% python3 -q
>>> import numpy as np
>>> np.set_printoptions(suppress=True, linewidth=120)
>>> arr = np.loadtxt("dump.csv", delimiter=",")
>>> arr
array([[ 1.47,  2.87,  3.82],
       [-4.33, -0.79,  2.38],
       [-2.13, -1.79,  4.15],
       [ 5.  , -0.21,  0.06],
       [ 3.19,  3.83,  0.36],
       [ 2.72,  1.71,  3.83],
       [ 0.33,  4.71,  1.64],
       [-0.34,  0.49,  4.96],
       [ 0.74, -4.62,  1.75],
       [ 1.97,  4.14, -1.99],
       [-3.99, -1.32, -2.71],
       [ 1.53, -3.72,  2.98],
       [ 3.01, -2.23, -3.31],
       [-0.47,  4.24, -2.61],
       [ 4.99, -0.17, -0.28],
       [ 4.74,  1.34, -0.88],
       [-0.88,  0.87, -4.84],
       [ 0.16, -4.52, -2.13],
       [ 1.91,  2.15, -4.09],
       [ 0.95, -4.62,  1.65],
       [-4.78, -0.66, -1.32],
       [-0.07, -2.94,  4.04],
       [ 1.65, -4.67, -0.68]])
>>> x = np.array([7, 0, 9])
>>> y = arr @ x
>>> b, lr = np.zeros(3), 1 / np.linalg.norm(arr, 2) ** 2
>>> for i in range(25):
...     b -= lr * arr.T @ (arr @ b - y)
...     if i % 5 == 0: print(i, round(np.linalg.norm(arr @ b - y), 2))
... 
0 35.17
5 0.02
10 0.0
15 0.0
20 0.0
>>> b.round(2) + 0
array([7., 0., 9.])
>>> M = np.loadtxt("sample4.csv", delimiter=",")
>>> M.round(2)
array([[ 0.87,  0.  ,  0.  ,  0.  ,  0.5 ],
       [ 0.  ,  1.  ,  0.  ,  0.  ,  0.  ],
       [ 0.  ,  0.  ,  1.  ,  0.  ,  0.  ],
       [ 0.  ,  0.  ,  0.  ,  1.  ,  0.  ],
       [-0.5 ,  0.  ,  0.  ,  0.  ,  0.87]])
>>> np.round(M @ M.T, 2) + 0
array([[1., 0., 0., 0., 0.],
       [0., 1., 0., 0., 0.],
       [0., 0., 1., 0., 0.],
       [0., 0., 0., 1., 0.],
       [0., 0., 0., 0., 1.]])
>>> np.round(np.linalg.svd(M, compute_uv=False), 2)
array([1., 1., 1., 1., 1.])
>>> np.round(np.linalg.norm(M, axis=0), 2)
array([1., 1., 1., 1., 1.])
>>> J = np.loadtxt("data.csv", delimiter=",")
>>> J.round(2)
array([[-0.45, -0.89],
       [-0.89,  0.45]])
>>> # columns are unit length and at right angles
>>> np.round(np.linalg.pinv(J), 2)
array([[-0.45, -0.89],
       [-0.89,  0.45]])
>>> np.allclose(J, J.T)
True
>>> np.round(np.sort(np.abs(np.linalg.eigvals(J))), 2)
array([1., 1.])
>>> mat = np.load("case10.npy")
>>> mat
array([[ 14.85, -14.4 ,   6.84],
       [ 15.43, -14.49,   6.46],
       [ 15.08, -16.85,   5.98],
       [ 13.71, -16.43,   3.97],
       [ 14.07, -15.94,   4.6 ],
       [ 16.17, -16.02,   5.3 ],
       [ 15.55, -13.92,   4.22],
       [ 15.13, -15.06,   4.2 ],
       [ 13.3 , -14.2 ,   5.24],
       [ 13.78, -16.22,   6.03],
       [ 12.69, -15.35,   4.23],
       [ 13.88, -14.07,   5.61],
       [ 14.7 , -14.07,   4.58],
       [ 13.97, -15.98,   4.56],
       [ 16.33, -14.75,   5.59],
       [ 15.49, -13.56,   4.44],
       [ 15.56, -14.58,   3.76],
       [ 15.17, -16.27,   4.39],
       [ 14.85, -14.82,   5.75],
       [ 14.28, -14.53,   4.59],
       [ 15.62, -14.76,   4.82]])
>>> np.round(mat.sum(axis=0), 2)
array([ 309.61, -316.27,  105.16])
>>> mat[21]
Traceback (most recent call last):
  File "<python-input-23>", line 1, in <module>
    mat[21]
    ~~~^^^^
IndexError: index 21 is out of bounds for axis 0 with size 21
>>> np.linalg.matrix_rank(mat)
np.int64(3)
>>> np.zeros(21, 3)
Traceback (most recent call last):
  File "<python-input-25>", line 1, in <module>
    np.zeros(21, 3)
    ~~~~~~~~^^^^^^^
TypeError: Cannot interpret '3' as a data type
>>> np.unravel_index(np.abs(mat).argmax(), mat.shape)
(np.int64(2), np.int64(1))
>>> Xs = (mat - mat.mean(axis=0)) / mat.std(axis=0)
>>> np.argwhere(np.abs(Xs) > 2)
array([[ 0,  2],
       [10,  0]])
>>> b = np.linalg.lstsq(np.delete(Xs, 1, axis=1), Xs[:, 1])[0]
>>> b.round(2)
array([ 0.18, -0.01])
>>> round(float(1 - np.var(Xs[:, 1] - np.delete(Xs, 1, axis=1) @ b)), 2)
0.03
>>> proj = mat @ np.linalg.solve(mat.T @ mat, mat.T)
>>> np.round(np.linalg.eigvalsh(proj), 2) + 0
array([0., 0., 0., 0., 0., 0., 0., 0., 0., 0., 0., 0., 0., 0., 0., 0., 0., 0., 1., 1., 1.])
>>> np.allclose(proj @ proj, proj)
True
>>> A = np.load("w.npy")
>>> A
array([[5, 0, 0],
       [0, 5, 4],
       [0, 5, 3]])
>>> M2 = np.array([[7, 4], [3, 4], [4, 3]])
>>> np.linalg.matrix_rank(A @ M2)
np.int64(2)
>>> np.linalg.matrix_rank(np.vstack([A, M2.T]))
np.int64(3)
>>> A @ M2
array([[35, 20],
       [31, 32],
       [27, 29]])
>>> np.vstack([A, M2.T]).shape
(5, 3)
>>> q, vecs = np.linalg.qr(A[:, :2])[0], np.linalg.qr(A[:, 2:])[0]
>>> sv = np.linalg.svd(q.T @ vecs, compute_uv=False)
>>> round(np.linalg.norm(q @ q.T - vecs @ vecs.T, 2), 2)
np.float64(1.0)
>>> np.round(np.degrees(np.arccos(sv.clip(0, 1))), 2)
array([8.13])
>>> (sv > 0.9).sum()
np.int64(1)
>>> th = np.radians(180)
>>> Rm = np.eye(3)
>>> Rm[0, 0] = Rm[1, 1] = np.cos(th)
>>> Rm[0, 1], Rm[1, 0] = -np.sin(th), np.sin(th)
>>> Rm.round(2) + 0
array([[-1.,  0.,  0.],
       [ 0., -1.,  0.],
       [ 0.,  0.,  1.]])
>>> M2 = A @ Rm.T
>>> np.allclose(A @ A.T, M2 @ M2.T)
True
>>> proj = np.triu(np.array([[2, 1, 1], [1, 0, 2], [2, 2, 0]]), 1) + np.eye(3)
>>> M2 = proj @ A @ np.linalg.inv(proj)
>>> round(float(np.linalg.det(M2)), 2)
-25.0
>>> proj @ A - A @ proj
array([[  0.,   5.,   2.],
       [  0.,  10.,  -4.],
       [  0.,   0., -10.]])
>>> ev, vecs = np.linalg.eig(A)
>>> np.round(np.sort(np.linalg.eigvals(np.linalg.inv(A))), 2)
array([-1.72,  0.12,  0.2 ])
>>> np.round(A @ vecs[:, 0] - ev[0] * vecs[:, 0], 2) + 0
array([0., 0., 0.])
>>> np.round(np.sort(np.linalg.eigvals(A.T)), 2)
array([-0.58,  5.  ,  8.58])
>>> X = np.loadtxt("run15.csv", delimiter=",")
>>> X
array([[4., 0., 0.],
       [0., 4., 3.],
       [0., 3., 4.]])
>>> # splits into 2 blocks
>>> ev, vecs = np.linalg.eigh(X)
>>> x = np.array([2, 0, 2])
>>> (np.sign(vecs[:, -1].round(6)) == np.sign(vecs[0, -1].round(6))).astype(int)
array([1, 0, 0])
>>> np.round(vecs * np.maximum(ev, 0) @ vecs.T, 2)
array([[4., 0., 0.],
       [0., 4., 3.],
       [0., 3., 4.]])
>>> np.round(np.linalg.eigvalsh(X[1:, 1:]), 2)
array([1., 7.])
>>> x @ X @ x / (x @ x), ev[0], ev[-1]
(np.float64(4.0), np.float64(1.0), np.float64(7.0))
>>> np.round(vecs * np.sqrt(ev) @ vecs.T, 2)
array([[2.  , 0.  , 0.  ],
       [0.  , 1.82, 0.82],
       [0.  , 0.82, 1.82]])
>>> q, Rm = np.linalg.qr(X)
>>> abs(Rm[0, 0]), np.round(np.linalg.norm(X[:, 0]), 2)
(np.float64(4.0), np.float64(4.0))
>>> np.round(np.abs(np.diag(Rm)), 2)
array([4. , 5. , 1.4])
>>> (X + X.T) / 2
array([[4., 0., 0.],
       [0., 4., 3.],
       [0., 3., 4.]])
>>> round(float(np.linalg.det(X)), 2)
28.0
>>> np.round(np.linalg.matrix_power(X, 2), 2)
array([[16.,  0.,  0.],
       [ 0., 25., 24.],
       [ 0., 24., 25.]])
>>> assert X == X.T
Traceback (most recent call last):
  File "<python-input-78>", line 1, in <module>
    assert X == X.T
           ^^^^^^^^
ValueError: The truth value of an array with more than one element is ambiguous. Use a.any() or a.all()
>>> np.round(np.sort(np.abs(np.linalg.eigvals(X))), 2)
array([1., 4., 7.])
>>> np.trace(X)
np.float64(12.0)
>>> Lm = np.linalg.cholesky(X)
>>> X / np.sqrt(np.outer(np.diag(X), np.diag(X)))
array([[1.  , 0.  , 0.  ],
       [0.  , 1.  , 0.75],
       [0.  , 0.75, 1.  ]])
>>> Lm @ Lm.T
array([[4., 0., 0.],
       [0., 4., 3.],
       [0., 3., 4.]])
>>> Lm.round(2)
array([[2.  , 0.  , 0.  ],
       [0.  , 2.  , 0.  ],
       [0.  , 1.5 , 1.32]])
